>>> import numpy as np
>>> np.set_printoptions(precision=1, suppress=True, linewidth=200)
>>> def rnd(a):
...     return np.round(a, 1) + 0
... 
>>> theta = np.deg2rad(60)
>>> W0 = np.eye(6)
>>> W0[np.ix_([5, 3], [5, 3])] = [[np.cos(theta), -np.sin(theta)], [np.sin(theta), np.cos(theta)]]
>>> rnd(W0)
array([[ 1. ,  0. ,  0. ,  0. ,  0. ,  0. ],
       [ 0. ,  1. ,  0. ,  0. ,  0. ,  0. ],
       [ 0. ,  0. ,  1. ,  0. ,  0. ,  0. ],
       [ 0. ,  0. ,  0. ,  0.5,  0. ,  0.9],
       [ 0. ,  0. ,  0. ,  0. ,  1. ,  0. ],
       [ 0. ,  0. ,  0. , -0.9,  0. ,  0.5]])
>>> # 5 blocks once reordered
>>> x0 = np.array([0, 3, -3, -3, 0, 3])
>>> rnd(np.abs(np.linalg.eigvals(W0)))
array([1., 1., 1., 1., 1., 1.])
>>> 6 - np.linalg.matrix_rank(W0 - np.eye(6), tol=1e-8)
np.int64(4)
>>> rnd(np.linalg.norm(x0)), rnd(np.linalg.norm(W0 @ x0))
(np.float64(6.0), np.float64(6.0))
>>> rnd(np.linalg.norm(W0[0] - W0[5]))
np.float64(1.4)
>>> rnd(np.linalg.norm(W0[0], 1)), rnd(np.linalg.norm(W0[0], np.inf))
(np.float64(1.0), np.float64(1.0))
>>> u = np.array([-2, -4, 4, 2, 1, 2])
>>> A2 = W0 + np.outer(u, np.eye(6)[2])
>>> rnd(A2)
array([[ 1. ,  0. , -2. ,  0. ,  0. ,  0. ],
       [ 0. ,  1. , -4. ,  0. ,  0. ,  0. ],
       [ 0. ,  0. ,  5. ,  0. ,  0. ,  0. ],
       [ 0. ,  0. ,  2. ,  0.5,  0. ,  0.9],
       [ 0. ,  0. ,  1. ,  0. ,  1. ,  0. ],
       [ 0. ,  0. ,  2. , -0.9,  0. ,  0.5]])
>>> np.unravel_index(np.abs(A2).argmax(), A2.shape)
(np.int64(2), np.int64(2))
>>> A2.shape
(6, 6)
>>> np.count_nonzero(A2)
np.int64(13)
>>> print(np.abs(A2).max())
5.0
>>> print(rnd(np.linalg.svd(A2, compute_uv=False)))
[7.4 1.  1.  1.  1.  0.7]
>>> print(rnd(A2.mean(axis=0)))
[ 0.2  0.2  0.7 -0.1  0.2  0.2]
>>> rnd(A2 - A2[0])
array([[ 0. ,  0. ,  0. ,  0. ,  0. ,  0. ],
       [-1. ,  1. , -2. ,  0. ,  0. ,  0. ],
       [-1. ,  0. ,  7. ,  0. ,  0. ,  0. ],
       [-1. ,  0. ,  4. ,  0.5,  0. ,  0.9],
       [-1. ,  0. ,  3. ,  0. ,  1. ,  0. ],
       [-1. ,  0. ,  4. , -0.9,  0. ,  0.5]])
>>> feats = np.load("a.npy")
>>> print(feats)
[[2 0 0 0]
 [0 2 0 0]
 [0 0 2 0]
 [0 0 0 2]]
>>> # symmetric, so the eigenvalues are real
>>> feats @ feats
array([[4, 0, 0, 0],
       [0, 4, 0, 0],
       [0, 0, 4, 0],
       [0, 0, 0, 4]])
>>> print(rnd(np.sort(np.linalg.eigvals(feats).real)))
[2. 2. 2. 2.]
>>> rnd(np.linalg.det(feats))
np.float64(16.0)
>>> M = np.loadtxt("mat.csv", delimiter=",")
>>> M
array([[ 2.,  2.,  0.,  2.,  1., -1., -2.,  2., -2.,  2.,  0.,  4.],
       [ 1., -2.,  1.,  2., -2.,  1.,  0.,  1.,  0.,  1., -2.,  1.],
       [-2.,  2.,  2., -1., -1., -2.,  0.,  0.,  1.,  1., -2.,  2.],
       [ 0.,  1., -1., -1., -1.,  1.,  2., -2.,  0.,  1.,  0.,  1.],
       [-2., -2.,  0.,  2.,  0.,  2., -1., -2.,  0.,  2., -2.,  1.],
       [ 1.,  2., -2.,  0., -1., -2.,  0., -1.,  2., -1.,  1.,  2.],
       [ 2.,  2.,  2.,  1.,  2., -2.,  2.,  2., -2., -2.,  1.,  4.],
       [-1., -1.,  2.,  0., -1.,  2.,  1., -1., -2.,  0., -2.,  2.],
       [ 2.,  0., -2.,  2., -2., -2., -1., -1.,  0., -1., -1.,  0.],
       [ 0.,  2.,  1., -1.,  1., -1., -1.,  1.,  2., -2.,  1.,  4.],
       [ 2.,  0.,  0., -2., -1.,  0.,  0., -1., -2.,  0., -1.,  0.],
       [ 0.,  0.,  0.,  0.,  0.,  0.,  0.,  0.,  0.,  0.,  0.,  2.]])
>>> q, V = np.linalg.qr(M[:, :7])[0], np.linalg.qr(M[:, 7:])[0]
>>> sigma = np.linalg.svd(q.T @ V, compute_uv=False)
>>> rnd(np.degrees(np.arccos(sigma.clip(0, 1))))
array([ 3.3, 10. , 25.7, 48.7, 58.5])
>>> (sigma > 0.9).sum()
np.int64(3)
>>> rnd(sigma)
array([1. , 1. , 0.9, 0.7, 0.5])
>>> rng = np.random.default_rng(53)
>>> A2 = M + rng.integers(-2, 3, (12, 11)) @ rng.integers(-2, 3, (11, 12))
>>> A2
array([[  7.,  11.,   5.,  -5., -10.,  -2.,   2.,   7.,  -6.,   3., -12.,   2.],
       [ -4.,  -6.,   9.,   3.,  -2.,  -4.,   6.,   1.,   3.,  -6.,  -1.,   3.],
       [ -8.,   0.,  -6.,  -2.,   6.,  -8.,   5.,   5.,  -7.,   0.,  -2.,   2.],
       [  8.,   5.,  -7., -12., -20.,   2.,  17.,   5., -11.,   0.,  -2.,  -3.],
       [ -3.,  -7.,   7.,  -6.,   7.,  -5.,   3.,   5.,   3.,   7., -16.,   1.],
       [  0., -14.,   1.,  -9.,  -1., -12.,  -4.,   6.,  -2.,  17., -17.,  -1.],
       [ -7.,  -7.,   2.,  11.,   4.,  -2.,  -4.,  -8.,   3.,  -3.,  -2.,  12.],
       [  2.,  -1.,   9.,   5.,  -1.,   0.,   7.,  -3., -10.,   4.,   2.,   2.],
       [ -1.,  -1.,   3.,  -3.,  -4., -12.,   1.,  -1.,   3.,   5., -10.,  -9.],
       [ -7., -13.,  -1.,   5.,   3.,  -8.,  -7.,  -8.,   6.,   8.,   3.,   5.],
       [ -1.,  13.,  -6.,   4.,  -7.,   3.,   0., -15.,   9.,  -8.,   8.,  -7.],
       [ 12.,   6.,   0., -10., -15.,  -1.,   5.,   1.,  -1.,  12.,  -4.,  -5.]])
>>> rnd(np.linalg.svd(A2 - M, compute_uv=False))
array([51.7, 46.6, 26.7, 22. , 18.4, 16.7, 14.8, 10.1,  6.2,  3.1,  0.1,  0. ])
>>> q, r_ = np.linalg.qr(W0)
>>> abs(r_[0, 0]), rnd(np.linalg.norm(W0[:, 0]))
(np.float64(1.0), np.float64(1.0))
>>> rnd(q)
array([[ 1. ,  0. ,  0. ,  0. ,  0. ,  0. ],
       [ 0. ,  1. ,  0. ,  0. ,  0. ,  0. ],
       [ 0. ,  0. ,  1. ,  0. ,  0. ,  0. ],
       [ 0. ,  0. ,  0. , -0.5,  0. ,  0.9],
       [ 0. ,  0. ,  0. ,  0. ,  1. ,  0. ],
       [ 0. ,  0. ,  0. ,  0.9,  0. ,  0.5]])
>>> rnd(np.abs(np.diag(r_)))
array([1., 1., 1., 1., 1., 1.])
>>> rnd(r_)
array([[ 1.,  0.,  0.,  0.,  0.,  0.],
       [ 0.,  1.,  0.,  0.,  0.,  0.],
       [ 0.,  0.,  1.,  0.,  0.,  0.],
       [ 0.,  0.,  0., -1.,  0.,  0.],
       [ 0.,  0.,  0.,  0.,  1.,  0.],
       [ 0.,  0.,  0.,  0.,  0.,  1.]])
>>> evals, V = np.linalg.eigh(q)
>>> x0 = np.array([0, -2, 1, -1, 1, -2])
>>> rnd(V * np.abs(evals) @ V.T)
array([[1., 0., 0., 0., 0., 0.],
       [0., 1., 0., 0., 0., 0.],
       [0., 0., 1., 0., 0., 0.],
       [0., 0., 0., 1., 0., 0.],
       [0., 0., 0., 0., 1., 0.],
       [0., 0., 0., 0., 0., 1.]])
>>> rnd(np.abs(q).sum(axis=1).max()), np.abs(evals).max()
(np.float64(1.4), np.float64(1.0))
